$ python3 -q
>>> import numpy as np
>>> np.set_printoptions(suppress=True, linewidth=120)
>>> rd = lambda a: np.round(a, 2) + 0
>>> feats = np.loadtxt("x.csv", delimiter=",")
>>> print(rd(feats))
[[ 0.58  0.38  0.13  0.03 -0.03 -0.25 -0.01  0.13 -0.06 -0.03  0.04]
 [ 0.38  0.51 -0.02 -0.04  0.11  0.03 -0.04 -0.01  0.03  0.2  -0.23]
 [ 0.13 -0.02  0.4  -0.16 -0.04 -0.12 -0.22 -0.26 -0.11 -0.22  0.06]
 [ 0.03 -0.04 -0.16  0.95  0.01 -0.09 -0.08 -0.05 -0.04 -0.03 -0.03]
 [-0.03  0.11 -0.04  0.01  0.95  0.08  0.02 -0.04  0.01 -0.09  0.11]
 [-0.25  0.03 -0.12 -0.09  0.08  0.42 -0.21  0.1  -0.15  0.11 -0.25]
 [-0.01 -0.04 -0.22 -0.08  0.02 -0.21  0.86 -0.05 -0.08 -0.02 -0.07]
 [ 0.13 -0.01 -0.26 -0.05 -0.04  0.1  -0.05  0.85 -0.01 -0.14  0.1 ]
 [-0.06  0.03 -0.11 -0.04  0.01 -0.15 -0.08 -0.01  0.95 -0.02 -0.03]
 [-0.03  0.2  -0.22 -0.03 -0.09  0.11 -0.02 -0.14 -0.02  0.79  0.2 ]
 [ 0.04 -0.23  0.06 -0.03  0.11 -0.25 -0.07  0.1  -0.03  0.2   0.75]]
>>> U, sv, Vt = np.linalg.svd(feats)
>>> vecs = Vt[:(sv > 1e-8).sum()]
>>> rng = np.random.default_rng(92478)
>>> x = feats[10] + 4 * feats[8] + rng.integers(2) * np.eye(11)[9]
>>> print(rd(x))
[-0.2  -0.1  -0.39 -0.2   0.13 -0.84 -0.38  0.04  3.76  1.12  0.62]
>>> print(rd(vecs.T @ vecs))
[[ 0.58  0.38  0.13  0.03 -0.03 -0.25 -0.01  0.13 -0.06 -0.03  0.04]
 [ 0.38  0.51 -0.02 -0.04  0.11  0.03 -0.04 -0.01  0.03  0.2  -0.23]
 [ 0.13 -0.02  0.4  -0.16 -0.04 -0.12 -0.22 -0.26 -0.11 -0.22  0.06]
 [ 0.03 -0.04 -0.16  0.95  0.01 -0.09 -0.08 -0.05 -0.04 -0.03 -0.03]
 [-0.03  0.11 -0.04  0.01  0.95  0.08  0.02 -0.04  0.01 -0.09  0.11]
 [-0.25  0.03 -0.12 -0.09  0.08  0.42 -0.21  0.1  -0.15  0.11 -0.25]
 [-0.01 -0.04 -0.22 -0.08  0.02 -0.21  0.86 -0.05 -0.08 -0.02 -0.07]
 [ 0.13 -0.01 -0.26 -0.05 -0.04  0.1  -0.05  0.85 -0.01 -0.14  0.1 ]
 [-0.06  0.03 -0.11 -0.04  0.01 -0.15 -0.08 -0.01  0.95 -0.02 -0.03]
 [-0.03  0.2  -0.22 -0.03 -0.09  0.11 -0.02 -0.14 -0.02  0.79  0.2 ]
 [ 0.04 -0.23  0.06 -0.03  0.11 -0.25 -0.07  0.1  -0.03  0.2   0.75]]
>>> print(rd(np.diag(vecs.T @ vecs)))
[0.58 0.51 0.4  0.95 0.95 0.42 0.86 0.85 0.95 0.79 0.75]
>>> print(np.linalg.matrix_rank(np.vstack([feats, x])))
9
>>> print(rd(np.linalg.norm(feats, 2) / np.linalg.norm(feats)))
0.35
>>> F = np.load("m.npy")
>>> print(rd(F))
[[-1.04 -1.09 -2.32  0.73 -1.06  2.1   2.09  0.42  1.44  2.12  0.41]
 [-0.06 -3.59  1.16  0.89  1.16 -1.1  -0.48  1.71 -0.91  0.97 -1.58]
 [ 0.96  2.86  1.45 -1.11  0.33 -1.29 -1.61 -1.27 -0.81 -2.4   0.47]
 [ 0.75  3.57  0.64 -1.19 -0.21 -0.55 -1.02 -1.63 -0.26 -2.19  0.98]
 [ 0.79 -1.12  2.48 -0.09  1.48 -2.27 -1.93  0.62 -1.65 -1.14 -1.2 ]
 [-1.01 -2.49 -1.72  1.05 -0.53  1.54  1.78  1.09  1.    2.39 -0.26]
 [-0.05  3.43 -1.39 -0.8  -1.26  1.31  0.7  -1.64  1.05 -0.73  1.61]
 [ 0.65  3.73  0.31 -1.18 -0.41 -0.24 -0.76 -1.72 -0.03 -2.04  1.14]
 [-1.04 -0.95 -2.35  0.69 -1.1   2.13  2.1   0.35  1.47  2.08  0.47]
 [ 1.05  1.32  2.25 -0.79  0.99 -2.04 -2.07 -0.52 -1.39 -2.19 -0.31]
 [-0.36  2.75 -1.96 -0.49 -1.45  1.82  1.27 -1.35  1.39 -0.01  1.57]
 [-0.22 -3.75  0.81  1.    1.   -0.78 -0.17  1.77 -0.69  1.29 -1.52]
 [ 0.89  3.18  1.15 -1.16  0.12 -1.01 -1.4  -1.43 -0.6  -2.35  0.68]
 [-0.05 -3.57  1.19  0.88  1.17 -1.12 -0.51  1.7  -0.92  0.95 -1.59]
 [-0.98 -2.74 -1.54  1.1  -0.39  1.37  1.66  1.21  0.87  2.4  -0.4 ]
 [-0.32 -3.81  0.57  1.06  0.89 -0.57  0.04  1.79 -0.54  1.48 -1.46]
 [ 0.38  3.83 -0.41 -1.09 -0.8   0.42 -0.18 -1.79  0.44 -1.6   1.41]
 [ 0.99  2.62  1.63 -1.07  0.46 -1.45 -1.72 -1.15 -0.93 -2.4   0.33]
 [-1.03 -0.75 -2.4   0.64 -1.15  2.18  2.11  0.25  1.51  2.01  0.55]
 [ 0.22  3.75 -0.81 -1.   -1.    0.78  0.17 -1.77  0.69 -1.29  1.52]
 [ 0.82  3.41  0.88 -1.18 -0.06 -0.76 -1.2  -1.55 -0.41 -2.28  0.85]
 [-0.46 -3.83  0.21  1.12  0.7  -0.24  0.34  1.79 -0.31  1.74 -1.35]
 [ 0.54  3.81 -0.01 -1.15 -0.59  0.05 -0.51 -1.77  0.17 -1.87  1.27]
 [ 0.51  3.82 -0.09 -1.14 -0.63  0.13 -0.44 -1.78  0.23 -1.82  1.3 ]
 [-0.82 -3.42 -0.87  1.18  0.06  0.76  1.2   1.55  0.41  2.28 -0.85]
 [ 0.51 -2.32  2.18  0.33  1.5  -2.01 -1.51  1.16 -1.5  -0.35 -1.5 ]]
>>> # rows and columns are dependent
>>> print(np.allclose(F[:-1].T @ np.linalg.lstsq(F[:-1].T, F[-1])[0], F[-1]))
True
>>> idx = F[:, 5] > np.median(F[:, 5])
>>> u = F[idx].mean(axis=0) - F[~idx].mean(axis=0)
>>> print(((F - F.mean(axis=0)) @ u > 0).astype(int))
[1 0 0 0 0 1 1 0 1 0 1 0 0 0 1 0 1 0 1 1 0 0 0 1 1 0]
>>> print(idx.astype(int))
[1 0 0 0 0 1 1 0 1 0 1 0 0 0 1 0 1 0 1 1 0 1 1 1 1 0]
>>> print(rd(u))
[-0.91  0.28 -2.49  0.34 -1.36  2.27  2.05 -0.22  1.62  1.56  0.92]
>>> print(np.argsort(-np.abs(u).round(6), kind="stable"))
[ 2  5  6  8  9  4 10  0  3  1  7]
>>> M = np.loadtxt("layer19.csv", delimiter=",")
>>> print(M)
[[-2.  0.  0.  0.  0.  0.]
 [ 3. -2.  0.  0.  0.  0.]
 [-2.  1.  2.  0.  0.  0.]
 [-1. -2.  2.  1.  0.  0.]
 [-1.  3. -1.  1. -1.  0.]
 [ 1. -3. -2.  3.  2.  3.]]
>>> print([int(np.linalg.matrix_rank(np.linalg.matrix_power(M, p))) for p in range(1, 7)])
[6, 6, 6, 6, 6, 6]
>>> u, r1 = M[1], M[5]
>>> print(u @ u)
13.0
>>> p = (u @ r1) / (u @ u) * u
>>> print(rd(r1 - p))
[-1.08 -1.62 -2.    3.    2.    3.  ]
>>> print((M - M.T) / 2)
[[ 0.  -1.5  1.   0.5  0.5 -0.5]
 [ 1.5  0.  -0.5  1.  -1.5  1.5]
 [-1.   0.5  0.  -1.   0.5  1. ]
 [-0.5 -1.   1.   0.  -0.5 -1.5]
 [-0.5  1.5 -0.5  0.5  0.  -1. ]
 [ 0.5 -1.5 -1.   1.5  1.   0. ]]
>>> print(rd(np.linalg.det(M)))
-24.0
>>> print(rd(np.sort(np.abs(np.linalg.eigvals(M)))))
[1. 1. 2. 2. 2. 3.]
>>> print(np.allclose(M @ M.T, M.T @ M))
False
>>> print(rd(np.linalg.norm(M[3] - M[5])))
6.16
>>> print(rd(np.linalg.norm(M, "nuc")))
17.88
>>> print(M[3] @ M[5])
4.0
>>> print(rd(np.linalg.norm(M, axis=0)))
[4.47 5.2  3.61 3.32 2.24 3.  ]
>>> W0 = np.array([[1.0, 0.0, 0.0, 0.0],
...     [0.0, 1.0, 0.0, 0.0],
...     [0.0, 0.0, 1.0, 0.0],
...     [0.0, 0.0, 0.0, 1.0]])
>>> x = np.array([-6, 6, 6, -6])
>>> print([p for p in range(1, 25) if np.allclose(np.linalg.matrix_power(W0, p), np.eye(4))])
[1, 2, 3, 4, 5, 6, 7, 8, 9, 10, 11, 12, 13, 14, 15, 16, 17, 18, 19, 20, 21, 22, 23, 24]
>>> print(rd(np.linalg.inv(W0)))
[[1. 0. 0. 0.]
 [0. 1. 0. 0.]
 [0. 0. 1. 0.]
 [0. 0. 0. 1.]]
>>> print(rd(np.linalg.norm(x)), rd(np.linalg.norm(W0 @ x)))
12.0 12.0
>>> print(np.sort(np.abs(np.fft.fft(W0[0]))), rd(np.sort(np.linalg.svd(W0, compute_uv=False))))
[1. 1. 1. 1.] [1. 1. 1. 1.]
>>> print((W0 @ W0)[0])
[1. 0. 0. 0.]
>>> vals, vecs = np.linalg.eig(W0)
>>> print(rd(np.sort(np.linalg.eigvals(W0.T))))
[1. 1. 1. 1.]
>>> print(W0 @ vecs[:, 0] - vals[0] * vecs[:, 0])
[0. 0. 0. 0.]
>>> print(rd(np.sort(np.linalg.eigvals(W0 @ W0))))
[1. 1. 1. 1.]
>>> q, R = np.linalg.qr(W0)
>>> print(np.trace(q @ q.T))
4.0
>>> print(q @ R)
[[1. 0. 0. 0.]
 [0. 1. 0. 0.]
 [0. 0. 1. 0.]
 [0. 0. 0. 1.]]
>>> print(q.shape, R.shape)
(4, 4) (4, 4)
>>> print(np.abs(np.diag(R)))
[1. 1. 1. 1.]
>>> print(abs(R[0, 0]), rd(np.linalg.norm(W0[:, 0])))
1.0 1.0
>>> print(rd(np.linalg.matrix_power(W0 - np.diag(np.diag(W0)), 4)))
[[0. 0. 0. 0.]
 [0. 0. 0. 0.]
 [0. 0. 0. 0.]
 [0. 0. 0. 0.]]
>>> data = np.loadtxt("run6.csv", delimiter=",")
>>> print(data)
[[  2.   0.  -3.   2.  -1.   2.]
 [  1.   1.   3.  -2.   0.   0.]
 [  3.   2.   0.  -2.   0.  -3.]
 [  1.  -3.  -2.   2.   1.   1.]
 [  3.  -3.   0.  -2.   2.  -3.]
 [  3.   0.   0.   1.  -2.   1.]
 [  3.  -1.   3.   3.   0.  -3.]
 [  3.  -3.   3.   3.  -1.  -1.]
 [  2.  -2.   2.  -1.  -2.  -1.]
 [  2.  -1.   1.  -3.  -3.   3.]
 [  2.   2.  -3.  -2.   3.  -1.]
 [  3.   3.  -2.   0.  -1.   0.]
 [  2.   0.   3.  -1.   0.   0.]
 [ -2.  -1.  -2.  -3.   1.   2.]
 [ -2.   1.   3.   1.  -3.   2.]
 [ -1.  -3. -12.   8.  -1.   2.]]
>>> Xc = data - data.mean(axis=0)
>>> U, sv, Vt = np.linalg.svd(Xc, full_matrices=False)
>>> print(rd(np.abs(Vt[-1])))
[0.35 0.08 0.19 0.21 0.62 0.64]
>>> print(rd(sv))
[17.03  9.84  9.13  6.83  5.02  3.07]
>>> print(np.abs(Vt[0]).argmax())
2
>>> print(rd(sv ** 2 / (sv ** 2).sum()))
[0.53 0.18 0.15 0.08 0.05 0.02]
>>> print(np.searchsorted(np.cumsum(sv ** 2) / (sv ** 2).sum(), 0.9) + 1)
4
>>> print(np.unravel_index(np.abs(data).argmax(), data.shape))
(np.int64(15), np.int64(2))
>>> print(rd(np.linalg.norm(data)))
24.52
>>> print(np.count_nonzero(data))
82
>>> print(np.linalg.matrix_rank(data))
6
>>> print(rd(np.linalg.svd(data, compute_uv=False)))
[17.07 10.47  9.47  7.5   6.64  3.12]
>>> print(data.sum(axis=0))
[25. -8. -6.  4. -7.  1.]
>>> print(data.sum(axis=1))
[ 2.  3.  0.  0. -3.  3.  5.  4. -2. -1.  1.  3.  4. -5.  2. -7.]
>>> print(data.shape)
(16, 6)
>>> print(data - data[0])
[[ 0.  0.  0.  0.  0.  0.]
 [-1.  1.  6. -4.  1. -2.]
 [ 1.  2.  3. -4.  1. -5.]
 [-1. -3.  1.  0.  2. -1.]
 [ 1. -3.  3. -4.  3. -5.]
 [ 1.  0.  3. -1. -1. -1.]
 [ 1. -1.  6.  1.  1. -5.]
 [ 1. -3.  6.  1.  0. -3.]
 [ 0. -2.  5. -3. -1. -3.]
 [ 0. -1.  4. -5. -2.  1.]
 [ 0.  2.  0. -4.  4. -3.]
 [ 1.  3.  1. -2.  0. -2.]
 [ 0.  0.  6. -3.  1. -2.]
 [-4. -1.  1. -5.  2.  0.]
 [-4.  1.  6. -1. -2.  0.]
 [-3. -3. -9.  6.  0.  0.]]
>>> mat = np.loadtxt("dump.csv", delimiter=",")
>>> print(mat)
[[-2.  2. -7.  2. -3. -6.  2.]
 [-2.  3. -1.  3.  3. -3. -2.]
 [-1.  4.  0.  0. -3. -2.  3.]
 [ 0.  0.  0.  0.  0.  0.  0.]
 [ 0.  0.  0.  0.  0.  0.  0.]
 [ 2. -1. -2.  5.  0. -3. -2.]
 [ 2.  1. -3.  1. -3.  1. -2.]
 [ 1.  0.  2.  3.  3.  0. -3.]
 [ 1.  0. -2.  6. -1. -2. -5.]
 [ 2.  1. -3.  1. -3.  1. -2.]
 [ 0.  0.  0.  0.  0.  0.  0.]
 [ 3.  0. -3.  0. -2.  0.  1.]
 [ 0.  0.  0.  0.  0.  0.  0.]
 [ 6. -2. -7.  5. -4.  1. -2.]
 [ 3.  1.  5.  3.  0.  1. -1.]
 [-3.  3. -3.  0.  0. -3.  1.]
 [ 0. -3. -3.  1. -2.  0.  2.]
 [-1.  4.  0.  0. -3. -2.  3.]
 [-1.  4.  0.  0. -3. -2.  3.]
 [ 2.  4. -9.  1. -5. -2.  0.]
 [ 1. -1. -4.  2. -3. -3.  1.]
 [ 0.  0.  0.  0.  0.  0.  0.]
 [ 0.  0.  0.  0.  0.  0.  0.]
 [ 1.  0.  2.  3.  3.  0. -3.]
 [ 3.  3. -4.  2. -4. -2. -3.]]
>>> # rows 3 and 4 are equal
>>> Y = np.c_[mat[:, :3] @ np.array([[5, 5, -3], [-8, 5, -4], [8, 3, 7]]), np.array([-4, 3, -2, -1, -4, -3, 4, 3, -2, -3, -4, -4, -1, 1, 3, -4, 2, -3, -5, 1, 4, -1, -4, 5, 3])]
>>> print(Y)
[[-82. -21. -51.  -4.]
 [-42.   2. -13.   3.]
 [-37.  15. -13.  -2.]
 [  0.   0.   0.  -1.]
 [  0.   0.   0.  -4.]
 [  2.  -1. -16.  -3.]
 [-22.   6. -31.   4.]
 [ 21.  11.  11.   3.]
 [-11.  -1. -17.  -2.]
 [-22.   6. -31.  -3.]
 [  0.   0.   0.  -4.]
 [ -9.   6. -30.  -4.]
 [  0.   0.   0.  -1.]
 [-10.  -1. -59.   1.]
 [ 47.  35.  22.   3.]
 [-63.  -9. -24.  -4.]
 [  0. -24.  -9.   2.]
 [-37.  15. -13.  -3.]
 [-37.  15. -13.  -5.]
 [-94.   3. -85.   1.]
 [-19. -12. -27.   4.]
 [  0.   0.   0.  -1.]
 [  0.   0.   0.  -4.]
 [ 21.  11.  11.   5.]
 [-41.  18. -49.   3.]]
>>> print(np.linalg.matrix_rank(Y))
4
>>> print(np.linalg.matrix_rank(np.c_[mat, Y]))
8
>>> x = np.array([-2, 2, 1, 0, -1, -2, 0])
>>> rhs = mat @ x
>>> print(rd(np.linalg.pinv(mat) @ mat))
[[1. 0. 0. 0. 0. 0. 0.]
 [0. 1. 0. 0. 0. 0. 0.]
 [0. 0. 1. 0. 0. 0. 0.]
 [0. 0. 0. 1. 0. 0. 0.]
 [0. 0. 0. 0. 1. 0. 0.]
 [0. 0. 0. 0. 0. 1. 0.]
 [0. 0. 0. 0. 0. 0. 1.]]
>>> print(rd(np.linalg.solve(mat.T @ mat, mat.T @ rhs)))
[-2.  2.  1.  0. -1. -2.  0.]
>>> print(rhs)
[ 16.  12.  17.   0.   0.  -2.  -4.  -3.   1.  -4.   0.  -7.   0. -21.  -1.  15.  -7.  17.  17.   4.   1.   0.   0.
  -3.   4.]
>>> rhs = rhs + 0.3 * rng.normal(size=25)
>>> print(rd(rhs))
[ 16.28  11.62  17.04  -0.13   0.12  -1.41  -3.84  -3.27   0.6   -3.91  -0.5   -6.74   0.01 -20.84  -1.24  14.98  -7.1
  16.74  17.49   4.2    0.72  -0.07   0.38  -3.14   3.89]
>>> c, *_ = np.linalg.lstsq(mat, rhs)
>>> print(rd(np.linalg.norm(rhs - mat @ c)))
1.21
>>> print(rd(c))
[-1.92  2.    0.98 -0.04 -0.97 -2.04  0.04]
>>> E = np.loadtxt("data.csv", delimiter=",")
>>> print(E)
[[-3.  1. -1. -2.  5. -3.  3. -1. -4.  3. -1.  3.  3. -3. -3.]
 [ 0.  4. -4.  0. -2.  1. -3. -2.  1.  1.  5. -1. -2. -4.  2.]
 [-4. -1.  0. -4. -1.  0.  4.  1.  5.  3.  5. -5. -3.  0.  4.]
 [-5. -3.  1.  0. -1. -5. -1.  5. -3.  5. -2.  0.  2.  1. -1.]
 [-3. -2. -4. -2.  5. -4.  1. -4. -3.  1. -1. -3.  4. -5. -2.]
 [-1.  0.  1. -5.  2.  0.  2. -1.  5.  0. -3.  5. -1.  2. -2.]
 [ 3. -5.  0. -5.  5. -5. -3. -4.  0.  4.  5.  2. -2.  3. -2.]
 [ 0.  0.  0.  0.  0.  0.  0. -1. -2.  1. -1.  2.  0. -2. -1.]
 [ 0.  0.  0.  0.  0.  0.  0.  0.  2.  2.  1.  2.  2. -1. -1.]
 [ 0.  0.  0.  0.  0.  0.  0. -1. -2. -1.  2.  2.  1. -2.  1.]
 [ 0.  0.  0.  0.  0.  0.  0.  1. -2.  1. -2. -2. -1. -1.  0.]
 [ 0.  0.  0.  0.  0.  0.  0.  0.  1. -1. -2. -2. -1.  0.  1.]
 [ 0.  0.  0.  0.  0.  0.  0. -1. -1.  0.  2.  2. -2.  1.  2.]
 [ 0.  0.  0.  0.  0.  0.  0.  2.  2.  0. -2.  1.  2.  1.  1.]
 [ 0.  0.  0.  0.  0.  0.  0. -2.  2.  2.  1. -1. -2.  0.  1.]]
>>> u, r1 = E[11], E[4]
>>> print(u @ r1)
-2.0
>>> p = (u @ r1) / (u @ u) * u
>>> print(rd(p))
[ 0.    0.    0.    0.    0.    0.    0.    0.   -0.17  0.17  0.33  0.33  0.17  0.   -0.17]
>>> print(rd(np.linalg.norm(u + r1) ** 2 + np.linalg.norm(u - r1) ** 2))
336.0
>>> print(rd(r1 - p))
[-3.   -2.   -4.   -2.    5.   -4.    1.   -4.   -2.83  0.83 -1.33 -3.33  3.83 -5.   -1.83]
>>> print((r1 - p) @ u)
0.0
>>> print(np.linalg.matrix_rank(np.outer(u, r1)))
1
>>> q, R = np.linalg.qr(E)
>>> print(np.allclose(R.T @ R, E.T @ E))
True
>>> print(rd(np.abs(np.diag(R))))
[8.31 7.44 5.55 7.14 5.98 3.22 1.28 3.46 5.02 3.15 3.54 4.05 2.51 1.06 1.56]
>>> print(rd(abs(R[0, 0])), rd(np.linalg.norm(E[:, 0])))
8.31 8.31
>>> print(q.shape, R.shape)
(15, 15) (15, 15)
